% python3 -q
>>> import numpy as np
>>> np.set_printoptions(precision=2, suppress=True, linewidth=120, sign=" ")
>>> W0 = np.load("block1.npy")
>>> print(W0)
[[ 5.  2.  0.  0. -2.  0.  0.  2.  1.]
 [ 2.  8.  0.  0. -4.  0.  0.  4.  2.]
 [ 0.  0.  4.  0.  0.  0.  0.  0.  0.]
 [ 0.  0.  0.  4.  0.  0.  0.  0.  0.]
 [-2. -4.  0.  0.  8.  0.  0. -4. -2.]
 [ 0.  0.  0.  0.  0.  4.  0.  0.  0.]
 [ 0.  0.  0.  0.  0.  0.  4.  0.  0.]
 [ 2.  4.  0.  0. -4.  0.  0.  8.  2.]
 [ 1.  2.  0.  0. -2.  0.  0.  2.  5.]]
>>> rng = np.random.default_rng(11)
>>> idx = rng.permutation(9)
>>> print(idx)
[ 5  6  1  8  3  4  2  7  0]
>>> M2 = W0[idx][:, idx]
>>> print(np.allclose(M2, W0))
False
>>> print(np.trace(M2))
50.0
>>> print(np.sort(np.abs(np.linalg.eigvals(M2))))
[  4.   4.   4.   4.   4.   4.   4.   4.  18.]
>>> x = np.array([-2, 0, 2, -3, 0, 1, 0, 0, 1])
>>> h = np.maximum(W0 @ x, 0)
>>> print(np.tanh(W0 @ x))
[-1.   -0.96  1.   -1.    0.96  1.    0.   -0.96  1.  ]
>>> print(np.maximum(W0 @ (3 * x), 0))
[  0.   0.  24.   0.   6.  12.   0.   0.   9.]
>>> print(np.flatnonzero(h > 1e-9))
[ 2  4  5  8]
>>> Q, V = np.linalg.qr(W0[:, :3])[0], np.linalg.qr(W0[:, 3:])[0]
>>> sigma = np.linalg.svd(Q.T @ V, compute_uv=False)
>>> print(np.degrees(np.arccos(sigma.clip(0, 1))))
[ 26.01  90.    90.  ]
>>> print(np.round(np.linalg.norm(Q @ Q.T - V @ V.T, 2), 2))
1.0
>>> print(sigma.round(2) + 0)
[ 0.9  0.   0. ]
